$ python -q
>>> import numpy as np
>>> np.set_printoptions(suppress=True, linewidth=120)
>>> q, _ = np.linalg.qr(np.array([[-0.7, 0.1, -1.8, 0.3],
...     [0.1, 0.5, -0.9, 0.2],
...     [1.0, 0.1, -0.3, -1.1],
...     [0.8, 2.1, 0.3, 0.7]]))
>>> F = q[:, :4]
>>> F.round(2)
array([[-0.48, -0.38, -0.67,  0.42],
       [ 0.07, -0.23, -0.45, -0.86],
       [ 0.68,  0.4 , -0.56,  0.24],
       [ 0.55, -0.8 ,  0.17,  0.17]])
>>> x0 = np.array([1, 2, 3, 1])
>>> np.round(F @ np.ones(4), 2)
array([-1.11, -1.47,  0.77,  0.08])
>>> np.round(F @ np.eye(4)[1], 2)
array([-0.38, -0.23,  0.4 , -0.8 ])
>>> np.round(F @ (2 * x0), 2)
array([-5.67, -5.22,  0.09, -0.77])
>>> np.linalg.norm(F @ x0) <= np.linalg.norm(F, 2) * np.linalg.norm(x0) + 1e-9
np.True_
>>> q, r_ = np.linalg.qr(F)
>>> r_.round(2) + 0
array([[1., 0., 0., 0.],
       [0., 1., 0., 0.],
       [0., 0., 1., 0.],
       [0., 0., 0., 1.]])
>>> np.allclose(r_.T @ r_, F.T @ F)
True
>>> abs(r_[0, 0]), np.round(np.linalg.norm(F[:, 0]), 2)
(np.float64(1.0), np.float64(1.0))
>>> np.trace(q @ q.T)
np.float64(4.0)
>>> np.round(q @ r_, 2)
array([[-0.48, -0.38, -0.67,  0.42],
       [ 0.07, -0.23, -0.45, -0.86],
       [ 0.68,  0.4 , -0.56,  0.24],
       [ 0.55, -0.8 ,  0.17,  0.17]])
>>> round(F[:, 1] @ F[:, 2], 2)
np.float64(0.0)
>>> np.round(np.linalg.pinv(F), 2)
array([[-0.48,  0.07,  0.68,  0.55],
       [-0.38, -0.23,  0.4 , -0.8 ],
       [-0.67, -0.45, -0.56,  0.17],
       [ 0.42, -0.86,  0.24,  0.17]])
>>> np.round(F @ F.T, 2) + 0
array([[1., 0., 0., 0.],
       [0., 1., 0., 0.],
       [0., 0., 1., 0.],
       [0., 0., 0., 1.]])
>>> rng = np.random.default_rng(355)
>>> lab = rng.permutation(4)
>>> lab
array([3, 1, 0, 2])
>>> A2 = F[lab][:, lab]
>>> round(np.trace(A2), 2)
np.float64(-1.1)
>>> np.round(np.diag(A2), 2)
array([ 0.17, -0.23, -0.48, -0.56])
>>> A2.round(2)
array([[ 0.17, -0.8 ,  0.55,  0.17],
       [-0.86, -0.23,  0.07, -0.45],
       [ 0.42, -0.38, -0.48, -0.67],
       [ 0.24,  0.4 ,  0.68, -0.56]])
>>> m1 = np.load("m.npy")
>>> m1.round(2)
array([[19.99, 10.04, 20.07, 25.05, 15.05, 24.95,  5.01],
       [ 6.13,  2.99,  3.12,  5.99,  6.26,  9.09,  0.1 ],
       [ 8.01,  3.77,  7.85, 10.14,  5.92, 10.01,  2.05],
       [15.87,  7.83, 15.95, 19.99, 12.15, 19.91,  4.12],
       [ 8.  ,  4.04,  4.13,  8.1 ,  8.01, 12.  , -0.01],
       [ 6.08,  2.97,  2.87,  6.1 ,  6.04,  8.83,  0.07],
       [10.05,  5.03,  9.08, 11.84,  8.24, 12.82,  1.98],
       [ 5.92,  2.92,  4.95,  7.12,  4.97,  7.96,  1.04],
       [ 5.87,  2.95,  6.84,  8.04,  4.02,  7.05,  1.93]])
>>> round(np.log10(np.linalg.cond(m1)))
3
>>> x0 = np.array([4, 1, 4, 5, 0, 3, 2])
>>> rhs = m1 @ x0
>>> coef, lr = np.zeros(7), 1 / np.linalg.norm(m1, 2) ** 2
>>> for i in range(12):
...     coef -= lr * m1.T @ (m1 @ coef - rhs)
...     if i % 2 == 0: print(i, round(np.linalg.norm(m1 @ coef - rhs), 2))
... 
0 22.47
2 22.04
4 21.61
6 21.19
8 20.78
10 20.38
>>> coef.round(2)
array([3.11, 1.55, 3.13, 3.91, 2.36, 3.89, 0.79])
>>> np.round(np.linalg.norm(m1, 1), 2), np.round(np.linalg.norm(m1, np.inf), 2)
(np.float64(112.62), np.float64(120.16))
>>> round(np.linalg.norm(m1[1] - m1[6]), 2)
np.float64(10.51)
>>> np.round(np.linalg.norm(m1, "nuc"), 2)
np.float64(86.75)
>>> round(np.linalg.norm(m1[1], 1), 2), round(np.linalg.norm(m1[1], np.inf), 2)
(np.float64(33.68), np.float64(9.09))
>>> q, V = np.linalg.qr(m1[:, :4])[0], np.linalg.qr(m1[:, 4:])[0]
>>> s = np.linalg.svd(q.T @ V, compute_uv=False)
>>> np.round(np.degrees(np.arccos(s.clip(0, 1))), 2)
array([ 0.34,  2.6 , 44.53])
>>> th = np.radians(72)
>>> r_ = np.eye(7)
>>> r_[2, 2] = r_[5, 5] = np.cos(th)
>>> r_[2, 5], r_[5, 2] = -np.sin(th), np.sin(th)
>>> r_.round(2)
array([[ 1.  ,  0.  ,  0.  ,  0.  ,  0.  ,  0.  ,  0.  ],
       [ 0.  ,  1.  ,  0.  ,  0.  ,  0.  ,  0.  ,  0.  ],
       [ 0.  ,  0.  ,  0.31,  0.  ,  0.  , -0.95,  0.  ],
       [ 0.  ,  0.  ,  0.  ,  1.  ,  0.  ,  0.  ,  0.  ],
       [ 0.  ,  0.  ,  0.  ,  0.  ,  1.  ,  0.  ,  0.  ],
       [ 0.  ,  0.  ,  0.95,  0.  ,  0.  ,  0.31,  0.  ],
       [ 0.  ,  0.  ,  0.  ,  0.  ,  0.  ,  0.  ,  1.  ]])
>>> A2 = m1 @ r_.T
>>> round(float(np.linalg.det(r_)), 2), round(float(np.trace(r_)), 2)
(1.0, 5.62)
>>> np.round(np.linalg.svd(m1, compute_uv=False), 2), np.round(np.linalg.svd(A2, compute_uv=False), 2)
(array([77.87,  7.69,  0.48,  0.29,  0.22,  0.14,  0.08]), array([77.87,  7.69,  0.48,  0.29,  0.22,  0.14,  0.08]))
>>> np.allclose(np.linalg.norm(m1, axis=1), np.linalg.norm(A2, axis=1))
True
>>> np.allclose(m1 @ m1.T, A2 @ A2.T)
True
>>> A2 = np.array([[-1], [1], [-2], [1], [9], [9], [1], [3]])
>>> E = np.block([[np.zeros((8, 8)), A2], [A2.T, np.zeros((1, 1))]])
>>> E
array([[ 0.,  0.,  0.,  0.,  0.,  0.,  0.,  0., -1.],
       [ 0.,  0.,  0.,  0.,  0.,  0.,  0.,  0.,  1.],
       [ 0.,  0.,  0.,  0.,  0.,  0.,  0.,  0., -2.],
       [ 0.,  0.,  0.,  0.,  0.,  0.,  0.,  0.,  1.],
       [ 0.,  0.,  0.,  0.,  0.,  0.,  0.,  0.,  9.],
       [ 0.,  0.,  0.,  0.,  0.,  0.,  0.,  0.,  9.],
       [ 0.,  0.,  0.,  0.,  0.,  0.,  0.,  0.,  1.],
       [ 0.,  0.,  0.,  0.,  0.,  0.,  0.,  0.,  3.],
       [-1.,  1., -2.,  1.,  9.,  9.,  1.,  3.,  0.]])
>>> f = np.array([5, 1])
>>> np.convolve(E[1], f)
array([0., 0., 0., 0., 0., 0., 0., 0., 5., 1.])
>>> np.array([np.convolve(row, f, "same") for row in E])
array([[  0.,   0.,   0.,   0.,   0.,   0.,   0.,   0.,  -5.],
       [  0.,   0.,   0.,   0.,   0.,   0.,   0.,   0.,   5.],
       [  0.,   0.,   0.,   0.,   0.,   0.,   0.,   0., -10.],
       [  0.,   0.,   0.,   0.,   0.,   0.,   0.,   0.,   5.],
       [  0.,   0.,   0.,   0.,   0.,   0.,   0.,   0.,  45.],
       [  0.,   0.,   0.,   0.,   0.,   0.,   0.,   0.,  45.],
       [  0.,   0.,   0.,   0.,   0.,   0.,   0.,   0.,   5.],
       [  0.,   0.,   0.,   0.,   0.,   0.,   0.,   0.,  15.],
       [ -5.,   4.,  -9.,   3.,  46.,  54.,  14.,  16.,   3.]])
>>> np.cross(E[1, :3], E[4, :3])
array([0., 0., 0.])
>>> np.polyval(f, E[1])
array([1., 1., 1., 1., 1., 1., 1., 1., 6.])
